% ipython --no-banner

In [1]: import numpy as np

In [2]: np.set_printoptions(precision=2, suppress=True, linewidth=100)

In [3]: M = np.load("case13.npy")

In [4]: M
Out[4]: 
array([[ 1.3, -3. , -2. ,  4. ,  4. , -3. ,  4. ,  2. ],
       [-1. ,  1.3,  1. , -5. , -4. ,  1. ,  3. , -5. ],
       [ 1. ,  4. , -1.7,  5. ,  2. ,  0. , -2. ,  0. ],
       [ 3. ,  3. , -2. , -4.7, -1. ,  3. ,  3. ,  3. ],
       [ 3. ,  0. ,  4. , -3. ,  4.3,  3. ,  4. ,  1. ],
       [ 1. , -3. , -5. ,  4. ,  2. , -2.7,  3. , -1. ],
       [-2. , -1. , -1. ,  0. , -5. ,  0. , -0.7,  2. ],
       [ 1. , -3. , -2. ,  4. ,  4. , -3. ,  4. ,  2.3]])

In [5]: np.round(np.abs(np.linalg.eigvals(M)).max(), 2)
Out[5]: np.float64(10.74)

In [6]: round(np.linalg.det(M), 2)
Out[6]: np.float64(-38328.12)

In [7]: (M - M.T) / 2
Out[7]: 
array([[ 0. , -1. , -1.5,  0.5,  0.5, -2. ,  3. ,  0.5],
       [ 1. ,  0. , -1.5, -4. , -2. ,  2. ,  2. , -1. ],
       [ 1.5,  1.5,  0. ,  3.5, -1. ,  2.5, -0.5,  1. ],
       [-0.5,  4. , -3.5,  0. ,  1. , -0.5,  1.5, -0.5],
       [-0.5,  2. ,  1. , -1. ,  0. ,  0.5,  4.5, -1.5],
       [ 2. , -2. , -2.5,  0.5, -0.5,  0. ,  1.5,  1. ],
       [-3. , -2. ,  0.5, -1.5, -4.5, -1.5,  0. , -1. ],
       [-0.5,  1. , -1. ,  0.5,  1.5, -1. ,  1. ,  0. ]])

In [8]: np.allclose(M @ M.T, M.T @ M)
Out[8]: False

In [9]: B = M / np.sqrt((M ** 2).mean(axis=1, keepdims=True))

In [10]: np.linalg.matrix_rank(M - M.mean(axis=1, keepdims=True))
Out[10]: np.int64(7)

In [11]: B[7]
Out[11]: array([ 0.32, -0.97, -0.65,  1.3 ,  1.3 , -0.97,  1.3 ,  0.74])

In [12]: u, r1 = M[4], M[5]

In [13]: u @ r1
Out[13]: np.float64(-17.5)

In [14]: u @ u
Out[14]: np.float64(78.49)

In [15]: p = (u @ r1) / (u @ u) * u

In [16]: p
Out[16]: array([-0.67, -0.  , -0.89,  0.67, -0.96, -0.67, -0.89, -0.22])

In [17]: np.linalg.matrix_rank(np.outer(u, r1))
Out[17]: np.int64(1)

In [18]: T = np.stack([M, -3 * M, M[::-1]])

In [19]: np.linalg.matrix_rank(T.reshape(3, -1))
Out[19]: np.int64(2)

In [20]: np.linalg.matrix_rank(T)
Out[20]: array([8, 8, 8])

In [21]: E = np.load("sample4.npy")

In [22]: E
Out[22]: 
array([[0, 0, 0, 0, 2, 0, 0],
       [0, 0, 1, 0, 2, 0, 0],
       [0, 0, 0, 0, 0, 0, 0],
       [2, 0, 0, 0, 0, 0, 0],
       [0, 0, 0, 0, 0, 0, 0],
       [0, 3, 0, 0, 1, 0, 0],
       [0, 0, 0, 1, 0, 3, 0]])

In [23]: round(float(np.trace(np.linalg.pinv(E) @ E)), 2)
Out[23]: 5.0

In [24]: np.round(E @ np.linalg.pinv(E) @ E, 2) + 0
Out[24]: 
array([[0., 0., 0., 0., 2., 0., 0.],
       [0., 0., 1., 0., 2., 0., 0.],
       [0., 0., 0., 0., 0., 0., 0.],
       [2., 0., 0., 0., 0., 0., 0.],
       [0., 0., 0., 0., 0., 0., 0.],
       [0., 3., 0., 0., 1., 0., 0.],
       [0., 0., 0., 1., 0., 3., 0.]])

In [25]: q, _ = np.linalg.qr(np.array([[0.9, -0.4, -2.1, 0.4, 1.4],
    ...:     [-0.8, -0.8, -1.6, -0.3, -1.6],
    ...:     [1.0, 1.0, 0.1, -1.1, -0.3],
    ...:     [-1.2, -0.6, -1.6, 0.3, 0.1],
    ...:     [1.1, 0.2, -0.8, -0.8, 1.6],
    ...:     [-0.7, 0.6, 1.1, -0.6, -0.5],
    ...:     [-1.1, -0.6, 0.9, -0.3, 1.2],
    ...:     [-0.3, 0.6, 0.8, 1.2, 1.2],
    ...:     [0.3, 1.5, 1.7, 0.8, 1.5]]))

In [26]: feats = q @ q.T

In [27]: feats.round(2) + 0
Out[27]: 
array([[ 0.56, -0.01, -0.05,  0.18,  0.3 , -0.31, -0.12,  0.08, -0.01],
       [-0.01,  0.41,  0.04,  0.34, -0.14,  0.1 , -0.15, -0.12, -0.24],
       [-0.05,  0.04,  0.57, -0.05,  0.28,  0.26, -0.22, -0.17,  0.11],
       [ 0.18,  0.34, -0.05,  0.69,  0.03,  0.17,  0.09,  0.16,  0.04],
       [ 0.3 , -0.14,  0.28,  0.03,  0.58,  0.  ,  0.19, -0.12,  0.01],
       [-0.31,  0.1 ,  0.26,  0.17,  0.  ,  0.43,  0.14, -0.01,  0.14],
       [-0.12, -0.15, -0.22,  0.09,  0.19,  0.14,  0.8 , -0.02, -0.08],
       [ 0.08, -0.12, -0.17,  0.16, -0.12, -0.01, -0.02,  0.4 ,  0.39],
       [-0.01, -0.24,  0.11,  0.04,  0.01,  0.14, -0.08,  0.39,  0.57]])

In [28]: w, V = np.linalg.eigh(feats)

In [29]: x0 = np.array([5, 5, 1, 3, 2, 5, 5, 1, 2])

In [30]: np.round(np.linalg.eigvalsh(feats[1:, 1:]), 2) + 0
Out[30]: array([0.  , 0.  , 0.  , 0.44, 1.  , 1.  , 1.  , 1.  ])

In [31]: np.round(V * np.maximum(w, 0) @ V.T, 2) + 0
Out[31]: 
array([[ 0.56, -0.01, -0.05,  0.18,  0.3 , -0.31, -0.12,  0.08, -0.01],
       [-0.01,  0.41,  0.04,  0.34, -0.14,  0.1 , -0.15, -0.12, -0.24],
       [-0.05,  0.04,  0.57, -0.05,  0.28,  0.26, -0.22, -0.17,  0.11],
       [ 0.18,  0.34, -0.05,  0.69,  0.03,  0.17,  0.09,  0.16,  0.04],
       [ 0.3 , -0.14,  0.28,  0.03,  0.58,  0.  ,  0.19, -0.12,  0.01],
       [-0.31,  0.1 ,  0.26,  0.17,  0.  ,  0.43,  0.14, -0.01,  0.14],
       [-0.12, -0.15, -0.22,  0.09,  0.19,  0.14,  0.8 , -0.02, -0.08],
       [ 0.08, -0.12, -0.17,  0.16, -0.12, -0.01, -0.02,  0.4 ,  0.39],
       [-0.01, -0.24,  0.11,  0.04,  0.01,  0.14, -0.08,  0.39,  0.57]])

In [32]: rng = np.random.default_rng(940468)

In [33]: z = rng.permutation(9)

In [34]: z
Out[34]: array([4, 5, 2, 0, 1, 3, 8, 6, 7])

In [35]: B = feats[z][:, z]

In [36]: B.round(2) + 0
Out[36]: 
array([[ 0.58,  0.  ,  0.28,  0.3 , -0.14,  0.03,  0.01,  0.19, -0.12],
       [ 0.  ,  0.43,  0.26, -0.31,  0.1 ,  0.17,  0.14,  0.14, -0.01],
       [ 0.28,  0.26,  0.57, -0.05,  0.04, -0.05,  0.11, -0.22, -0.17],
       [ 0.3 , -0.31, -0.05,  0.56, -0.01,  0.18, -0.01, -0.12,  0.08],
       [-0.14,  0.1 ,  0.04, -0.01,  0.41,  0.34, -0.24, -0.15, -0.12],
       [ 0.03,  0.17, -0.05,  0.18,  0.34,  0.69,  0.04,  0.09,  0.16],
       [ 0.01,  0.14,  0.11, -0.01, -0.24,  0.04,  0.57, -0.08,  0.39],
       [ 0.19,  0.14, -0.22, -0.12, -0.15,  0.09, -0.08,  0.8 , -0.02],
       [-0.12, -0.01, -0.17,  0.08, -0.12,  0.16,  0.39, -0.02,  0.4 ]])

In [37]: feats.sum(axis=1)
Out[37]: array([0.61, 0.23, 0.76, 1.64, 1.14, 0.92, 0.62, 0.56, 0.93])

In [38]: np.linalg.matrix_rank(feats)
Out[38]: np.int64(5)

In [39]: feats.mean(axis=0)
Out[39]: array([0.07, 0.03, 0.08, 0.18, 0.13, 0.1 , 0.07, 0.06, 0.1 ])

In [40]: feats.shape
Out[40]: (9, 9)

In [41]: np.round(np.linalg.norm(feats), 2)
Out[41]: np.float64(2.24)

In [42]: feats.sum(axis=0)
Out[42]: array([0.61, 0.23, 0.76, 1.64, 1.14, 0.92, 0.62, 0.56, 0.93])

In [43]: x0 = np.array([0, 2, 4, 4, 4, 2, 0, 3, 1])

In [44]: round(np.trace(feats), 2)
Out[44]: np.float64(5.0)

In [45]: round((x0 - feats @ x0) @ (feats @ x0), 2)
Out[45]: np.float64(-0.0)

In [46]: feats @ feats @ x0
Out[46]: array([1.3 , 1.37, 3.4 , 4.2 , 2.93, 2.9 , 0.04, 0.77, 2.18])

In [47]: np.allclose(feats[:-1].T @ np.linalg.lstsq(feats[:-1].T, feats[-1])[0], feats[-1])
Out[47]: True

In [48]: np.round(feats @ np.linalg.pinv(feats) @ feats, 2) + 0
Out[48]: 
array([[ 0.56, -0.01, -0.05,  0.18,  0.3 , -0.31, -0.12,  0.08, -0.01],
       [-0.01,  0.41,  0.04,  0.34, -0.14,  0.1 , -0.15, -0.12, -0.24],
       [-0.05,  0.04,  0.57, -0.05,  0.28,  0.26, -0.22, -0.17,  0.11],
       [ 0.18,  0.34, -0.05,  0.69,  0.03,  0.17,  0.09,  0.16,  0.04],
       [ 0.3 , -0.14,  0.28,  0.03,  0.58,  0.  ,  0.19, -0.12,  0.01],
       [-0.31,  0.1 ,  0.26,  0.17,  0.  ,  0.43,  0.14, -0.01,  0.14],
       [-0.12, -0.15, -0.22,  0.09,  0.19,  0.14,  0.8 , -0.02, -0.08],
       [ 0.08, -0.12, -0.17,  0.16, -0.12, -0.01, -0.02,  0.4 ,  0.39],
       [-0.01, -0.24,  0.11,  0.04,  0.01,  0.14, -0.08,  0.39,  0.57]])

In [49]: round(np.trace(np.linalg.pinv(feats) @ feats), 2)
Out[49]: np.float64(5.0)

In [50]: m1 = np.load("out0.npy")

In [51]: m1
Out[51]: 
array([[ 1.2,  0.6, -0.8],
       [ 1.2,  0.1, -0.7],
       [-0.8,  0.3,  1.6],
       [ 1.3,  0.8,  0. ]])

In [52]: B = np.c_[m1[:, :2] @ np.array([[-1, -2], [-1, -1]]), np.array([5, 5, 8, 3])]

In [53]: B
Out[53]: 
array([[-1.8, -3. ,  5. ],
       [-1.3, -2.5,  5. ],
       [ 0.5,  1.3,  8. ],
       [-2.1, -3.4,  3. ]])

In [54]: np.linalg.matrix_rank(np.c_[m1, B])
Out[54]: np.int64(4)

In [55]: np.linalg.matrix_rank(B)
Out[55]: np.int64(3)

In [56]: np.round(np.linalg.lstsq(m1, B[:, 0])[0], 2) + 0
Out[56]: array([-1., -1.,  0.])

In [57]: q, r_ = np.linalg.qr(B)

In [58]: q @ r_
Out[58]: 
array([[-1.8, -3. ,  5. ],
       [-1.3, -2.5,  5. ],
       [ 0.5,  1.3,  8. ],
       [-2.1, -3.4,  3. ]])

In [59]: r_
Out[59]: 
array([[ 3.1 ,  5.31, -5.75],
       [ 0.  ,  0.56,  5.71],
       [ 0.  ,  0.  , -7.58]])

In [60]: np.abs(np.diag(r_))
Out[60]: array([3.1 , 0.56, 7.58])

In [61]: np.round(q.T @ q, 2) + 0
Out[61]: 
array([[1., 0., 0.],
       [0., 1., 0.],
       [0., 0., 1.]])

In [62]: q
Out[62]: 
array([[-0.58,  0.15, -0.1 ],
       [-0.42, -0.48, -0.7 ],
       [ 0.16,  0.79, -0.59],
       [-0.68,  0.36,  0.39]])

In [63]: np.trace(q @ q.T)
Out[63]: np.float64(3.0)
